>>> import numpy as np
>>> np.set_printoptions(suppress=True, linewidth=200)
>>> M = np.load("out14.npy")
>>> M
array([[ 1,  0,  0],
       [ 0,  1,  0],
       [ 1, -3,  1]])
>>> np.linalg.matrix_power(M - np.diag(np.diag(M)), 3)
array([[0, 0, 0],
       [0, 0, 0],
       [0, 0, 0]])
>>> W0 = np.loadtxt("test13.csv", delimiter=",")
>>> W0
array([[-2., -1.,  0.,  2.],
       [-1., -4., -5.,  0.],
       [ 0., -5.,  0.,  0.],
       [ 2.,  0.,  0.,  6.]])
>>> # symmetric
>>> th = np.radians(60)
>>> r_ = np.eye(4)
>>> r_[3, 3] = r_[2, 2] = np.cos(th)
>>> r_[3, 2], r_[2, 3] = -np.sin(th), np.sin(th)
>>> r_.round(2)
array([[ 1.  ,  0.  ,  0.  ,  0.  ],
       [ 0.  ,  1.  ,  0.  ,  0.  ],
       [ 0.  ,  0.  ,  0.5 ,  0.87],
       [ 0.  ,  0.  , -0.87,  0.5 ]])
>>> out = W0 @ r_.T
>>> out.round(2)
array([[-2.  , -1.  ,  1.73,  1.  ],
       [-1.  , -4.  , -2.5 ,  4.33],
       [ 0.  , -5.  ,  0.  ,  0.  ],
       [ 2.  ,  0.  ,  5.2 ,  3.  ]])
>>> round(float(np.linalg.det(r_)), 2), np.trace(r_)
(1.0, np.float64(3.0))
>>> np.round(np.abs(out - W0).max(axis=0), 2)
array([0.  , 0.  , 5.2 , 4.33])
>>> np.allclose(np.linalg.norm(W0, axis=1), np.linalg.norm(out, axis=1))
True
>>> np.allclose(W0 @ W0.T, out @ out.T)
True
>>> vec = np.array([-4, -1, 3, 1])
>>> h1 = np.maximum(W0 @ vec, 0)
>>> np.round(np.tanh(W0 @ vec), 2)
array([ 1.  , -1.  ,  1.  , -0.96])
>>> np.maximum(W0 @ vec, 0) - np.maximum(-W0 @ vec, 0)
array([11., -7.,  5., -2.])
>>> W0.T @ h1
array([-22., -36.,   0.,  22.])
>>> np.flatnonzero(h1 > 1e-9)
array([0, 2])
>>> W0 * (h1 > 1e-9)[:, None]
array([[-2., -1.,  0.,  2.],
       [-0., -0., -0.,  0.],
       [ 0., -5.,  0.,  0.],
       [ 0.,  0.,  0.,  0.]])
>>> h1
array([11.,  0.,  5.,  0.])
>>> data = np.array([[-1, -2, -1, -2, -1, -2],
...     [-1, -3, -1, -3, -1, -3],
...     [0, -3, 0, -3, 0, -3],
...     [-1, -2, -1, -2, -1, -2],
...     [-1, -3, -1, -3, -1, -3],
...     [0, -3, 0, -3, 0, -3]])
>>> data
array([[-1, -2, -1, -2, -1, -2],
       [-1, -3, -1, -3, -1, -3],
       [ 0, -3,  0, -3,  0, -3],
       [-1, -2, -1, -2, -1, -2],
       [-1, -3, -1, -3, -1, -3],
       [ 0, -3,  0, -3,  0, -3]])
>>> # rows and columns are dependent
>>> rng = np.random.default_rng(7754)
>>> out = data + rng.integers(-2, 3, (6, 2)) @ rng.integers(-2, 3, (2, 6))
>>> out
array([[  2,   0,  -1,   1,  -2,   4],
       [  1,  -1,  -2,  -1,  -2,  -1],
       [ -2,  -3,  -2,  -5,   0, -11],
       [  0,  -2,   0,  -1,  -1,   2],
       [  3,   3,  -6,   1,  -4,  -5],
       [  3,   1,  -3,   0,  -2,  -3]])
>>> np.round(np.linalg.svd(out - data, compute_uv=False), 2) + 0
array([13.79, 11.61,  0.  ,  0.  ,  0.  ,  0.  ])
>>> np.abs(out - data).sum(axis=1)
array([15, 10, 14,  7, 24, 15])
>>> (out + out.T) / 2
array([[ 2. ,  0.5, -1.5,  0.5,  0.5,  3.5],
       [ 0.5, -1. , -2.5, -1.5,  0.5,  0. ],
       [-1.5, -2.5, -2. , -2.5, -3. , -7. ],
       [ 0.5, -1.5, -2.5, -1. ,  0. ,  1. ],
       [ 0.5,  0.5, -3. ,  0. , -4. , -3.5],
       [ 3.5,  0. , -7. ,  1. , -3.5, -3. ]])
>>> np.linalg.matrix_power(out, 4)
array([[  144,    -1,   204,   205,    -2,   823],
       [ -907,   119,  2282,  1193,  1208,  4415],
       [-2370,   272,  4683,  2221,  2734,  8068],
       [ -170,    24,   436,   215,   245,   788],
       [-1845,   245,  4920,  2659,  2506,  9901],
       [ -959,   134,  2668,  1458,  1344,  5430]])
>>> np.round(np.sort(np.abs(np.linalg.eigvals(out))), 2) + 0
array([ 0.  ,  0.  ,  1.66,  1.66,  4.59, 10.61])
>>> np.round(np.abs(np.linalg.eigvals(out)).max(), 2)
np.float64(10.61)
>>> np.allclose(data[:-1].T @ np.linalg.lstsq(data[:-1].T, data[-1])[0], data[-1])
True
>>> round(np.trace(np.linalg.pinv(data) @ data), 2)
np.float64(2.0)
>>> np.unique(data.round(6), axis=0).shape
(3, 6)
>>> evals, evecs = np.linalg.eigvalsh(W0)
Traceback (most recent call last):
  File "<python-input-42>", line 1, in <module>
    evals, evecs = np.linalg.eigvalsh(W0)
    ^^^^^^^^^^^^
ValueError: too many values to unpack (expected 2)
>>> evals, evecs = np.linalg.eigh(W0)
>>> np.round(np.linalg.svd(W0, compute_uv=False), 2)
array([7.52, 6.48, 3.43, 2.39])
>>> np.unique(evals.round(6) + 0, return_counts=True)[1]
array([1, 1, 1, 1])
>>> U, sigma, VT = np.linalg.svd(data, full_matrices=False)
>>> np.round(VT @ VT.T, 2) + 0
array([[1., 0., 0., 0., 0., 0.],
       [0., 1., 0., 0., 0., 0.],
       [0., 0., 1., 0., 0., 0.],
       [0., 0., 0., 1., 0., 0.],
       [0., 0., 0., 0., 1., 0.],
       [0., 0., 0., 0., 0., 1.]])
>>> np.round(U.T @ data @ VT.T, 2) + 0
array([[11.79,  0.  ,  0.  ,  0.  ,  0.  ,  0.  ],
       [ 0.  ,  2.22,  0.  ,  0.  ,  0.  ,  0.  ],
       [ 0.  ,  0.  ,  0.  ,  0.  ,  0.  ,  0.  ],
       [ 0.  ,  0.  ,  0.  ,  0.  ,  0.  ,  0.  ],
       [ 0.  ,  0.  ,  0.  ,  0.  ,  0.  ,  0.  ],
       [ 0.  ,  0.  ,  0.  ,  0.  ,  0.  ,  0.  ]])
>>> U.shape, sigma.shape, VT.shape
((6, 6), (6,), (6, 6))
>>> sigma.round(2) + 0
array([11.79,  2.22,  0.  ,  0.  ,  0.  ,  0.  ])
>>> arr = np.array([[0, -3, -3, -3], [0, -3, 3, 2], [0, 0, 0, -3], [0, 0, 0, 1]])
>>> arr
array([[ 0, -3, -3, -3],
       [ 0, -3,  3,  2],
       [ 0,  0,  0, -3],
       [ 0,  0,  0,  1]])
>>> # rank 3
>>> U, sigma, VT = np.linalg.svd(arr)
>>> np.argmax(sigma[:-1] / (sigma[1:] + 1e-6)) + 1
np.int64(3)
>>> sigma.round(2)
array([6.  , 4.24, 2.24, 0.  ])
>>> out = U[:, :3] @ np.diag(sigma[:3]) @ VT[:3]
>>> round(np.abs(arr - out).max(), 2)
np.float64(0.0)
>>> round(np.linalg.norm(arr - out) / np.linalg.norm(arr), 2)
np.float64(0.0)
>>> feats = np.loadtxt("m.csv", delimiter=",")
>>> feats
array([[-1.,  3., -2., -2.,  1., -3.,  0., -3.,  1., -2.],
       [-2., -1.,  3., -2., -2.,  1., -3.,  0., -3.,  1.],
       [ 1., -2., -1.,  3., -2., -2.,  1., -3.,  0., -3.],
       [-3.,  1., -2., -1.,  3., -2., -2.,  1., -3.,  0.],
       [ 0., -3.,  1., -2., -1.,  3., -2., -2.,  1., -3.],
       [-3.,  0., -3.,  1., -2., -1.,  3., -2., -2.,  1.],
       [ 1., -3.,  0., -3.,  1., -2., -1.,  3., -2., -2.],
       [-2.,  1., -3.,  0., -3.,  1., -2., -1.,  3., -2.],
       [-2., -2.,  1., -3.,  0., -3.,  1., -2., -1.,  3.],
       [ 3., -2., -2.,  1., -3.,  0., -3.,  1., -2., -1.]])
>>> C2 = feats.T @ feats
>>> np.linalg.matrix_rank(C2)
np.int64(10)
>>> np.trace(C2), (feats ** 2).sum()
(np.float64(420.0), np.float64(420.0))
>>> (feats @ feats.T).shape
(10, 10)
>>> np.allclose(C2, C2.T)
True
>>> (feats - feats.T) / 2
array([[ 0. ,  2.5, -1.5,  0.5,  0.5,  0. , -0.5, -0.5,  1.5, -2.5],
       [-2.5,  0. ,  2.5, -1.5,  0.5,  0.5,  0. , -0.5, -0.5,  1.5],
       [ 1.5, -2.5,  0. ,  2.5, -1.5,  0.5,  0.5,  0. , -0.5, -0.5],
       [-0.5,  1.5, -2.5,  0. ,  2.5, -1.5,  0.5,  0.5,  0. , -0.5],
       [-0.5, -0.5,  1.5, -2.5,  0. ,  2.5, -1.5,  0.5,  0.5,  0. ],
       [ 0. , -0.5, -0.5,  1.5, -2.5,  0. ,  2.5, -1.5,  0.5,  0.5],
       [ 0.5,  0. , -0.5, -0.5,  1.5, -2.5,  0. ,  2.5, -1.5,  0.5],
       [ 0.5,  0.5,  0. , -0.5, -0.5,  1.5, -2.5,  0. ,  2.5, -1.5],
       [-1.5,  0.5,  0.5,  0. , -0.5, -0.5,  1.5, -2.5,  0. ,  2.5],
       [ 2.5, -1.5,  0.5,  0.5,  0. , -0.5, -0.5,  1.5, -2.5,  0. ]])
>>> np.round(np.linalg.matrix_power(feats, 4), 2)
array([[ -740.,  1404.,   219.,  -704.,  2679., -1704.,  1271.,   856.,  -733.,  1548.],
       [ 1548.,  -740.,  1404.,   219.,  -704.,  2679., -1704.,  1271.,   856.,  -733.],
       [ -733.,  1548.,  -740.,  1404.,   219.,  -704.,  2679., -1704.,  1271.,   856.],
       [  856.,  -733.,  1548.,  -740.,  1404.,   219.,  -704.,  2679., -1704.,  1271.],
       [ 1271.,   856.,  -733.,  1548.,  -740.,  1404.,   219.,  -704.,  2679., -1704.],
       [-1704.,  1271.,   856.,  -733.,  1548.,  -740.,  1404.,   219.,  -704.,  2679.],
       [ 2679., -1704.,  1271.,   856.,  -733.,  1548.,  -740.,  1404.,   219.,  -704.],
       [ -704.,  2679., -1704.,  1271.,   856.,  -733.,  1548.,  -740.,  1404.,   219.],
       [  219.,  -704.,  2679., -1704.,  1271.,   856.,  -733.,  1548.,  -740.,  1404.],
       [ 1404.,   219.,  -704.,  2679., -1704.,  1271.,   856.,  -733.,  1548.,  -740.]])
>>> (feats + feats.T) / 2
array([[-1. ,  0.5, -0.5, -2.5,  0.5, -3. ,  0.5, -2.5, -0.5,  0.5],
       [ 0.5, -1. ,  0.5, -0.5, -2.5,  0.5, -3. ,  0.5, -2.5, -0.5],
       [-0.5,  0.5, -1. ,  0.5, -0.5, -2.5,  0.5, -3. ,  0.5, -2.5],
       [-2.5, -0.5,  0.5, -1. ,  0.5, -0.5, -2.5,  0.5, -3. ,  0.5],
       [ 0.5, -2.5, -0.5,  0.5, -1. ,  0.5, -0.5, -2.5,  0.5, -3. ],
       [-3. ,  0.5, -2.5, -0.5,  0.5, -1. ,  0.5, -0.5, -2.5,  0.5],
       [ 0.5, -3. ,  0.5, -2.5, -0.5,  0.5, -1. ,  0.5, -0.5, -2.5],
       [-2.5,  0.5, -3. ,  0.5, -2.5, -0.5,  0.5, -1. ,  0.5, -0.5],
       [-0.5, -2.5,  0.5, -3. ,  0.5, -2.5, -0.5,  0.5, -1. ,  0.5],
       [ 0.5, -0.5, -2.5,  0.5, -3. ,  0.5, -2.5, -0.5,  0.5, -1. ]])
>>> np.allclose(feats @ feats.T, feats.T @ feats)
True
>>> feats @ feats
array([[  6.,  -8.,  41., -18.,  11.,  14.,  -5.,  10.,  -3.,  16.],
       [ 16.,   6.,  -8.,  41., -18.,  11.,  14.,  -5.,  10.,  -3.],
       [ -3.,  16.,   6.,  -8.,  41., -18.,  11.,  14.,  -5.,  10.],
       [ 10.,  -3.,  16.,   6.,  -8.,  41., -18.,  11.,  14.,  -5.],
       [ -5.,  10.,  -3.,  16.,   6.,  -8.,  41., -18.,  11.,  14.],
       [ 14.,  -5.,  10.,  -3.,  16.,   6.,  -8.,  41., -18.,  11.],
       [ 11.,  14.,  -5.,  10.,  -3.,  16.,   6.,  -8.,  41., -18.],
       [-18.,  11.,  14.,  -5.,  10.,  -3.,  16.,   6.,  -8.,  41.],
       [ 41., -18.,  11.,  14.,  -5.,  10.,  -3.,  16.,   6.,  -8.],
       [ -8.,  41., -18.,  11.,  14.,  -5.,  10.,  -3.,  16.,   6.]])
>>> round(np.abs(np.linalg.eigvals(feats)).max(), 2)
np.float64(9.68)
